% ipython --no-banner

In [1]: import numpy as np

In [2]: import numpy.linalg as la

In [3]: np.set_printoptions(precision=2, suppress=True, linewidth=140, floatmode="fixed")

In [4]: out = np.array([[2, 1, 0], [1, -1, 2], [2, -1, 2]])

In [5]: cent = np.array([[1, 0], [1, 1]])

In [6]: arr = np.block([[out, np.array([[-2, 3], [-1, -2], [-1, 1]])], [np.zeros((2, 3)), cent]])

In [7]: arr
Out[7]: 
array([[ 2.00,  1.00,  0.00, -2.00,  3.00],
       [ 1.00, -1.00,  2.00, -1.00, -2.00],
       [ 2.00, -1.00,  2.00, -1.00,  1.00],
       [ 0.00,  0.00,  0.00,  1.00,  0.00],
       [ 0.00,  0.00,  0.00,  1.00,  1.00]])

In [8]: O = arr.astype(float).copy()

In [9]: for j in range(5):
   ...:     O[:, j] -= O[:, :j] @ (O[:, :j].T @ O[:, j])
   ...:     O[:, j] /= la.norm(O[:, j])
   ...: 

In [10]: np.round(O.T @ arr, 2) + 0
Out[10]: 
array([[ 3.00, -0.33,  2.00, -2.33,  2.00],
       [ 0.00,  1.70, -1.96, -0.46,  2.75],
       [ 0.00,  0.00,  0.39, -0.59, -1.57],
       [ 0.00,  0.00,  0.00,  1.41,  0.71],
       [ 0.00,  0.00,  0.00,  0.00,  0.71]])

In [11]: np.round(O.T @ O, 2) + 0
Out[11]: 
array([[1.00, 0.00, 0.00, 0.00, 0.00],
       [0.00, 1.00, 0.00, 0.00, 0.00],
       [0.00, 0.00, 1.00, 0.00, 0.00],
       [0.00, 0.00, 0.00, 1.00, 0.00],
       [0.00, 0.00, 0.00, 0.00, 1.00]])

In [12]: X = 3 * np.eye(3) + np.eye(3, k=1)

In [13]: X
Out[13]: 
array([[3.00, 1.00, 0.00],
       [0.00, 3.00, 1.00],
       [0.00, 0.00, 3.00]])

In [14]: f = np.array([1, 2, 1])

In [15]: out = X + np.outer(f, np.eye(3)[1])

In [16]: la.matrix_rank(out - X)
Out[16]: np.int64(1)

In [17]: round(la.det(out) / la.det(X), 2), round(1 + la.solve(X, f)[1], 2)
Out[17]: (np.float64(1.56), np.float64(1.56))

In [18]: Uu, s, Vt = la.svd(X, full_matrices=False)

In [19]: np.abs(Uu[:, 0]).round(6).argmax()
Out[19]: np.int64(1)

In [20]: s
Out[20]: array([3.75, 3.08, 2.34])

In [21]: np.allclose(Uu * s @ Vt, X)
Out[21]: True

In [22]: rng = np.random.default_rng(2756)

In [23]: labels = rng.permutation(3)

In [24]: out = X[:, labels] * rng.choice([-1, 1], 3)

In [25]: out
Out[25]: 
array([[-0.00,  1.00, -3.00],
       [-1.00,  3.00, -0.00],
       [-3.00,  0.00, -0.00]])

In [26]: Uu, _, Vt = la.svd(X.T @ out)

In [27]: labels
Out[27]: array([2, 1, 0])

In [28]: K = np.load("w.npy")

In [29]: K
Out[29]: 
array([[  0.08,  -6.08,   4.05,  -0.04],
       [ 13.07,  -8.95,   2.08, -10.86],
       [  1.96,  -9.00,   9.02,  -0.95],
       [  5.92,  -4.04,  -4.05,  -5.99],
       [  5.07,  -7.99,   4.95,  -4.01],
       [  8.02, -13.03,   5.03,  -7.05]])

In [30]: out = np.c_[K[:, :1] @ np.array([[9]]), np.array([-2, 3, 0, 0, -1, -2])]

In [31]: out
Out[31]: 
array([[  0.72,  -2.00],
       [117.63,   3.00],
       [ 17.64,   0.00],
       [ 53.28,   0.00],
       [ 45.63,  -1.00],
       [ 72.18,  -2.00]])

In [32]: np.round(la.lstsq(K, out[:, 0])[0], 2) + 0
Out[32]: array([9.00, 0.00, 0.00, 0.00])

In [33]: la.matrix_rank(out)
Out[33]: np.int64(2)

In [34]: la.matrix_rank(np.c_[K, out])
Out[34]: np.int64(5)

In [35]: out = K + rng.integers(-2, 3, (6, 3)) @ rng.integers(-2, 3, (3, 4))

In [36]: out
Out[36]: 
array([[  0.08, -14.08,   2.05,   1.96],
       [ 15.07,  -9.95,   3.08, -10.86],
       [  7.96, -14.00,   7.02,  -4.95],
       [  3.92,  -3.04,  -5.05,  -5.99],
       [  9.07,  -9.99,   0.95, -10.01],
       [  4.02, -15.03,   2.03,  -6.05]])

In [37]: np.round(la.svd(out - K, compute_uv=False), 2) + 0
Out[37]: array([12.68,  8.75,  5.45,  0.00])

In [38]: hat = out @ la.solve(out.T @ out, out.T)

In [39]: hat @ out[:, 1]
Out[39]: array([-14.08,  -9.95, -14.00,  -3.04,  -9.99, -15.03])

In [40]: w1 = np.array([[1, 1, 3], [0, 1, 0], [2, 0, 0]])

In [41]: beta = np.array([3, -1, 1])

In [42]: act = np.maximum(X @ w1 + beta, 0)

In [43]: act
Out[43]: 
array([[ 6.00,  3.00, 10.00],
       [ 5.00,  2.00,  1.00],
       [ 9.00,  0.00,  1.00]])

In [44]: la.matrix_rank(act)
Out[44]: np.int64(3)

In [45]: cent = np.array([[4, 4], [3, -2], [5, -3]])

In [46]: act @ cent
Out[46]: 
array([[ 83.00, -12.00],
       [ 31.00,  13.00],
       [ 41.00,  33.00]])

In [47]: w1 @ cent
Out[47]: 
array([[22, -7],
       [ 3, -2],
       [ 8,  8]])

In [48]: (act @ cent).round(6).argmax(axis=1)
Out[48]: array([0, 0, 0])

In [49]: W0 = np.load("run19.npy")

In [50]: W0
Out[50]: 
array([[  3.97,   0.15,  -3.91,   2.02,  14.98],
       [  0.83,  -5.06,  -6.01,  -2.09,  14.97],
       [  5.05,   5.10,  -2.98,   1.79,   0.91],
       [ -6.90,  -3.07,   6.87,  -2.14, -12.75],
       [  2.95,   5.03,  -4.13,  -2.05, -13.09],
       [  6.96,   6.77,  -9.04,  -2.11,  -9.17]])

In [51]: out = W0 / np.sqrt((W0 ** 2).mean(axis=1, keepdims=True))

In [52]: la.matrix_rank(W0 - W0.mean(axis=1, keepdims=True))
Out[52]: np.int64(4)

In [53]: la.norm(out, axis=1)
Out[53]: array([2.24, 2.24, 2.24, 2.24, 2.24, 2.24])

In [54]: out = np.array([[3, 3], [0, -3], [0, 1], [3, 0], [-2, -1]])

In [55]: np.einsum("ik,kj->ij", W0, out)
Out[55]: 
array([[-11.99,  -7.43],
       [-33.72,  -3.31],
       [ 18.70,  -4.04],
       [ -1.62,   8.13],
       [ 28.88,   2.72],
       [ 32.89,   0.70]])

In [56]: out.T @ W0.T
Out[56]: 
array([[-11.99, -33.72,  18.70,  -1.62,  28.88,  32.89],
       [ -7.43,  -3.31,  -4.04,   8.13,   2.72,   0.70]])

In [57]: np.einsum("ik,kj->ji", W0, out)
Out[57]: 
array([[-11.99, -33.72,  18.70,  -1.62,  28.88,  32.89],
       [ -7.43,  -3.31,  -4.04,   8.13,   2.72,   0.70]])

In [58]: la.matrix_rank(W0 @ out)
Out[58]: np.int64(2)

In [59]: np.einsum("ij,ij->", W0, out)
ValueError: operands could not be broadcast together with remapped shapes [original->remapped]: (6,5)->(6,5) (5,2)->(5,2) 


In [60]: W0 @ out
Out[60]: 
array([[-11.99,  -7.43],
       [-33.72,  -3.31],
       [ 18.70,  -4.04],
       [ -1.62,   8.13],
       [ 28.88,   2.72],
       [ 32.89,   0.70]])

In [61]: np.vstack([W0, out.T]).shape
Out[61]: (8, 5)

In [62]: out @ W0
ValueError: matmul: Input operand 1 has a mismatch in its core dimension 0, with gufunc signature (n?,k),(k,m?)->(n?,m?) (size 6 is different from 2)


In [63]: la.matrix_rank(np.vstack([W0, out.T]))
Out[63]: np.int64(5)

In [64]: vec = np.array([-3, 1, -3, 0, 8])

In [65]: rhs = W0 @ vec

In [66]: np.round(la.solve(W0.T @ W0, W0.T @ rhs), 2) + 0
Out[66]: array([-3.00,  1.00, -3.00,  0.00,  8.00])

In [67]: np.round(la.pinv(W0) @ W0, 2) + 0
Out[67]: 
array([[1.00, 0.00, 0.00, 0.00, 0.00],
       [0.00, 1.00, 0.00, 0.00, 0.00],
       [0.00, 0.00, 1.00, 0.00, 0.00],
       [0.00, 0.00, 0.00, 1.00, 0.00],
       [0.00, 0.00, 0.00, 0.00, 1.00]])

In [68]: rhs
Out[68]: array([ 119.81,  130.24,    6.17, -104.98,  -96.15,  -60.35])

In [69]: rhs = rhs + 0.05 * rng.normal(size=6)

In [70]: rhs
Out[70]: array([ 119.75,  130.28,    6.23, -104.96,  -96.15,  -60.35])

In [71]: beta, *_ = la.lstsq(W0, rhs)

In [72]: [round(float(la.norm(la.solve(W0.T @ W0 + lam * np.eye(5), W0.T @ rhs))), 2) for lam in (0, 1, 10, 100)]
Out[72]: [9.07, 7.8, 7.71, 7.0]

In [73]: np.round(W0.T @ (rhs - W0 @ beta), 2) + 0
Out[73]: array([0.00, 0.00, 0.00, 0.00, 0.00])

In [74]: beta
Out[74]: array([-2.89,  1.05, -2.86, -0.22,  8.03])

In [75]: round(la.norm(rhs - W0 @ beta), 2)
Out[75]: np.float64(0.07)

In [76]: Uu, s = la.svd(W0)
ValueError: too many values to unpack (expected 2)


In [77]: Uu, s, Vt = la.svd(W0, full_matrices=False)

In [78]: round(float(np.sqrt((s ** 2).sum())), 2), round(la.norm(W0), 2)
Out[78]: (37.11, np.float64(37.11))

In [79]: s
Out[79]: array([30.33, 20.07,  7.37,  0.22,  0.15])

In [80]: np.abs(Uu[:, 0]).round(6).argmax()
Out[80]: np.int64(1)

In [81]: np.abs(Vt[0])
Out[81]: array([0.08, 0.17, 0.13, 0.08, 0.97])

In [82]: np.round(s / s[0], 2) + 0
Out[82]: array([1.00, 0.66, 0.24, 0.01, 0.00])

In [83]: J = np.array([[2, 3, -2, 1, 3],
    ...:     [2, 3, 2, -1, -1],
    ...:     [3, -1, 1, -3, 0],
    ...:     [0, -2, -3, 2, 0],
    ...:     [-3, 0, -1, -2, -1],
    ...:     [0, 0, -4, 2, 4]])

In [84]: J
Out[84]: 
array([[ 2,  3, -2,  1,  3],
       [ 2,  3,  2, -1, -1],
       [ 3, -1,  1, -3,  0],
       [ 0, -2, -3,  2,  0],
       [-3,  0, -1, -2, -1],
       [ 0,  0, -4,  2,  4]])

In [85]: hat = J @ la.solve(J.T @ J, J.T)

In [86]: np.round(hat @ J[:, 4], 2) + 0
Out[86]: array([ 3.00, -1.00,  0.00,  0.00, -1.00,  4.00])

In [87]: hat.round(2) + 0
Out[87]: 
array([[ 0.67,  0.33,  0.00,  0.00,  0.00,  0.33],
       [ 0.33,  0.67,  0.00,  0.00,  0.00, -0.33],
       [ 0.00,  0.00,  1.00,  0.00,  0.00,  0.00],
       [ 0.00,  0.00,  0.00,  1.00,  0.00,  0.00],
       [ 0.00,  0.00,  0.00,  0.00,  1.00,  0.00],
       [ 0.33, -0.33,  0.00,  0.00,  0.00,  0.67]])

In [88]: np.round(np.trace(hat), 2)
Out[88]: np.float64(5.0)

In [89]: np.diag(hat)
Out[89]: array([0.67, 0.67, 1.00, 1.00, 1.00, 0.67])

In [90]: cent = np.array([[2, -3, 1, -1, -2], [-3, 2, -1, 1, -2]])

In [91]: mat = rng.normal(size=(10, 2)) @ cent + np.array([-5, 7, -2, -2, -3])

In [92]: mat
Out[92]: 
array([[-3.65,  5.93, -1.52, -2.48, -2.43],
       [-8.16,  9.94, -3.22, -0.78, -3.43],
       [-5.37, 11.97, -3.07, -0.93,  6.19],
       [ 1.12, -2.07,  1.04, -5.04, -8.91],
       [-2.98,  4.60, -1.12, -2.88, -3.77],
       [ 5.43, -3.14,  2.11, -6.11, -2.42],
       [-4.20,  5.26, -1.49, -2.51, -4.88],
       [-5.92,  8.34, -2.45, -1.55, -2.17],
       [-7.27, 10.14, -3.08, -0.92, -1.27],
       [-0.18,  2.99, -0.23, -3.77, -1.38]])

In [93]: round(float(np.abs(mat).max()), 2)
Out[93]: 11.97

In [94]: np.count_nonzero(mat)
Out[94]: np.int64(50)

In [95]: np.round(la.norm(mat), 2)
Out[95]: np.float64(33.35)

In [96]: np.unravel_index(np.abs(mat).argmax(), mat.shape)
Out[96]: (np.int64(2), np.int64(1))

In [97]: mat.mean(axis=0)
Out[97]: array([-3.12,  5.39, -1.30, -2.70, -2.45])

In [98]: Uu, s, Vt = la.svd(mat, full_matrices=False)

In [99]: (s > 1e-8).sum()
Out[99]: np.int64(3)

In [100]: np.abs(Vt[0])
Out[100]: array([0.54, 0.80, 0.23, 0.10, 0.08])

In [101]: np.cumsum(s ** 2) / np.sum(s ** 2)
Out[101]: array([0.73, 0.95, 1.00, 1.00, 1.00])

In [102]: np.abs(Uu[:, 0]).round(6).argmax()
Out[102]: np.int64(1)

In [103]: np.round(Uu.T @ Uu, 2) + 0
Out[103]: 
array([[1.00, 0.00, 0.00, 0.00, 0.00],
       [0.00, 1.00, 0.00, 0.00, 0.00],
       [0.00, 0.00, 1.00, 0.00, 0.00],
       [0.00, 0.00, 0.00, 1.00, 0.00],
       [0.00, 0.00, 0.00, 0.00, 1.00]])

In [104]: np.round(Uu.T @ mat @ Vt.T, 2) + 0
Out[104]: 
array([[28.52,  0.00,  0.00,  0.00,  0.00],
       [ 0.00, 15.55,  0.00,  0.00,  0.00],
       [ 0.00,  0.00,  7.52,  0.00,  0.00],
       [ 0.00,  0.00,  0.00,  0.00,  0.00],
       [ 0.00,  0.00,  0.00,  0.00,  0.00]])

In [105]: np.allclose(Uu * s @ Vt, mat)
Out[105]: True

In [106]: np.unique(mat.round(6), axis=0).shape
Out[106]: (10, 5)

In [107]: np.round(np.trace(la.pinv(mat) @ mat), 2)
Out[107]: np.float64(3.0)

In [108]: mat @ la.pinv(mat) @ mat
Out[108]: 
array([[-3.65,  5.93, -1.52, -2.48, -2.43],
       [-8.16,  9.94, -3.22, -0.78, -3.43],
       [-5.37, 11.97, -3.07, -0.93,  6.19],
       [ 1.12, -2.07,  1.04, -5.04, -8.91],
       [-2.98,  4.60, -1.12, -2.88, -3.77],
       [ 5.43, -3.14,  2.11, -6.11, -2.42],
       [-4.20,  5.26, -1.49, -2.51, -4.88],
       [-5.92,  8.34, -2.45, -1.55, -2.17],
       [-7.27, 10.14, -3.08, -0.92, -1.27],
       [-0.18,  2.99, -0.23, -3.77, -1.38]])

In [109]: Xs = mat - mat.mean(axis=0)

In [110]: evecs = la.svd(Xs)[2][:3]

In [111]: out = Xs - Xs @ evecs.T @ evecs

In [112]: np.round(np.cov(Xs @ evecs.T, rowvar=False), 2) + 0
Out[112]: 
array([[52.61,  0.00,  0.00],
       [ 0.00, 11.18,  0.00],
       [ 0.00,  0.00,  0.00]])

In [113]: np.diag(evecs.T @ evecs)
Out[113]: array([0.86, 0.98, 0.08, 0.08, 1.00])

In [114]: la.norm(out, axis=1).round(6).argmax()
Out[114]: np.int64(0)

In [115]: M = np.load("m.npy")

In [116]: M
Out[116]: 
array([[ 0,  0,  1],
       [ 3, -9,  0],
       [ 1, -3, -1]])

In [117]: blk = np.stack([M, 2 * M, M[::-1]])

In [118]: np.round(la.det(blk), 2) + 0
Out[118]: array([0.00, 0.00, 0.00])

In [119]: la.matrix_rank(blk.reshape(3, -1))
Out[119]: np.int64(2)

In [120]: la.matrix_rank(blk)
Out[120]: array([2, 2, 2])

In [121]: np.einsum("bij,cij->bc", blk, blk)
Out[121]: 
array([[102, 204,  88],
       [204, 408, 176],
       [ 88, 176, 102]])
